% ipython --no-banner

In [1]: import numpy as np

In [2]: from numpy import linalg as LA

In [3]: np.set_printoptions(suppress=True, linewidth=140)

In [4]: rd = lambda a: np.round(a, 3) + 0

In [5]: data = np.load("layer14.npy")

In [6]: data
Out[6]: 
array([[ 1, -1, -1,  1,  1, -1, -1,  1],
       [ 1, -1,  1, -1, -1,  1, -1,  1],
       [ 1,  1, -1, -1, -1, -1,  1,  1],
       [ 1, -1, -1,  1, -1,  1,  1, -1],
       [ 1,  1,  1,  1,  1,  1,  1,  1],
       [ 1, -1,  1, -1,  1, -1,  1, -1]])

In [7]: t3 = np.stack([data, 4 * data, data[::-1]])

In [8]: rd(LA.norm(t3, axis=(1, 2)))
Out[8]: array([ 6.928, 27.713,  6.928])

In [9]: np.einsum("bij,cij->bc", t3, t3)
Out[9]: 
array([[ 48, 192,   0],
       [192, 768,   0],
       [  0,   0,  48]])

In [10]: t3.sum(axis=0)
Out[10]: 
array([[ 6, -6, -4,  4,  6, -6, -4,  4],
       [ 6, -4,  6, -4, -4,  6, -4,  6],
       [ 6,  4, -6, -4, -6, -4,  6,  4],
       [ 6, -4, -6,  4, -6,  4,  6, -4],
       [ 6,  4,  6,  4,  4,  6,  4,  6],
       [ 6, -6,  4, -4,  6, -6,  4, -4]])

In [11]: rng = np.random.default_rng(235722)

In [12]: B = data + rng.integers(-2, 3, (6, 2)) @ rng.integers(-2, 3, (2, 8))

In [13]: B
Out[13]: 
array([[ 3, -1, -3, -1,  0,  1, -1,  1],
       [ 1,  3,  1,  7,  5, -3, -1, -1],
       [ 9,  5, -9, -1,  1,  3,  1, -1],
       [ 5,  3, -5,  5,  3,  1,  1, -3],
       [-5, -1,  7,  3,  1, -3,  1,  2],
       [ 5,  1, -3, -1,  2,  1,  1, -2]])

In [14]: rd(LA.svd(B - data, compute_uv=False))
Out[14]: array([19.008, 13.517,  0.   ,  0.   ,  0.   ,  0.   ])

In [15]: np.abs(B - data).sum(axis=1)
Out[15]: array([ 9, 24, 28, 22, 21, 14])

In [16]: B - data
Out[16]: 
array([[ 2,  0, -2, -2, -1,  2,  0,  0],
       [ 0,  4,  0,  8,  6, -4,  0, -2],
       [ 8,  4, -8,  0,  2,  4,  0, -2],
       [ 4,  4, -4,  4,  4,  0,  0, -2],
       [-6, -2,  6,  2,  0, -4,  0,  1],
       [ 4,  2, -4,  0,  1,  2,  0, -1]])

In [17]: B = np.array([[2, -4, 4],
    ...:     [-4, -1, 5],
    ...:     [-5, -1, 3],
    ...:     [0, 0, -2],
    ...:     [1, -1, 3],
    ...:     [-4, -4, -5],
    ...:     [2, 0, 4],
    ...:     [-4, 4, -2]])

In [18]: np.einsum("ik,kj->ij", data, B)
Out[18]: 
array([[ 10,   5,  -4],
       [-10,  -3, -10],
       [  4,   5,  12],
       [ 12,  -9,  -8],
       [-12,  -7,  10],
       [ 12,  -5,  18]])

In [19]: np.vstack([data, B.T]).shape
Out[19]: (9, 8)

In [20]: np.einsum("ij->j", data)
Out[20]: array([ 6, -2,  0,  0,  0,  0,  2,  2])
